% python3 -q
>>> import numpy as np
>>> from numpy import linalg as LA
>>> np.set_printoptions(precision=2, suppress=True, linewidth=140)
>>> def tidy(a):
...     return np.round(a, 2) + 0
... 
>>> mat = np.load("block15.npy")
>>> mat
array([[ 5, -8,  0,  6,  6, -1, -8,  2,  2, -9, -1],
       [-8,  5, -8,  0,  6,  6, -1, -8,  2,  2, -9],
       [ 0, -8,  5, -8,  0,  6,  6, -1, -8,  2,  2],
       [ 6,  0, -8,  5, -8,  0,  6,  6, -1, -8,  2],
       [ 6,  6,  0, -8,  5, -8,  0,  6,  6, -1, -8],
       [-1,  6,  6,  0, -8,  5, -8,  0,  6,  6, -1],
       [-8, -1,  6,  6,  0, -8,  5, -8,  0,  6,  6],
       [ 2, -8, -1,  6,  6,  0, -8,  5, -8,  0,  6],
       [ 2,  2, -8, -1,  6,  6,  0, -8,  5, -8,  0],
       [-9,  2,  2, -8, -1,  6,  6,  0, -8,  5, -8],
       [-1, -9,  2,  2, -8, -1,  6,  6,  0, -8,  5]])
>>> # equal to its transpose
>>> ev, V = LA.eigh(mat)
>>> x0 = np.array([2, -2, -1, -1, 3, -2, 0, 0, -1, -2, -2])
>>> x0 @ mat @ x0
np.int64(414)
>>> (np.sign(V[:, -1].round(6)) == np.sign(V[0, -1].round(6))).astype(int)
array([1, 0, 0, 1, 0, 0, 0, 1, 0, 0, 1])
>>> rng = np.random.default_rng(23595)
>>> lab = rng.permutation(11)
>>> lab
array([ 0,  2, 10,  7,  5,  6,  4,  9,  8,  3,  1])
>>> A2 = mat[lab][:, lab]
>>> np.diag(A2)
array([5, 5, 5, 5, 5, 5, 5, 5, 5, 5, 5])
>>> tidy(np.sort(np.abs(LA.eigvals(A2))))
array([ 0.47,  2.64,  3.98, 10.07, 12.43, 16.76, 19.49, 22.  , 22.38, 27.54, 31.4 ])
>>> r0 = np.array([0, 2, -1, 1, 1, -1, 1, 1, 1, 2, 1])
>>> A2 = mat + np.outer(r0, np.eye(11)[6])
>>> LA.matrix_rank(A2 - mat)
np.int64(1)
>>> tidy(LA.det(A2) / LA.det(mat)), tidy(1 + LA.solve(mat, r0)[6])
(np.float64(2.6), np.float64(2.6))
>>> A2
array([[ 5., -8.,  0.,  6.,  6., -1., -8.,  2.,  2., -9., -1.],
       [-8.,  5., -8.,  0.,  6.,  6.,  1., -8.,  2.,  2., -9.],
       [ 0., -8.,  5., -8.,  0.,  6.,  5., -1., -8.,  2.,  2.],
       [ 6.,  0., -8.,  5., -8.,  0.,  7.,  6., -1., -8.,  2.],
       [ 6.,  6.,  0., -8.,  5., -8.,  1.,  6.,  6., -1., -8.],
       [-1.,  6.,  6.,  0., -8.,  5., -9.,  0.,  6.,  6., -1.],
       [-8., -1.,  6.,  6.,  0., -8.,  6., -8.,  0.,  6.,  6.],
       [ 2., -8., -1.,  6.,  6.,  0., -7.,  5., -8.,  0.,  6.],
       [ 2.,  2., -8., -1.,  6.,  6.,  1., -8.,  5., -8.,  0.],
       [-9.,  2.,  2., -8., -1.,  6.,  8.,  0., -8.,  5., -8.],
       [-1., -9.,  2.,  2., -8., -1.,  7.,  6.,  0., -8.,  5.]])
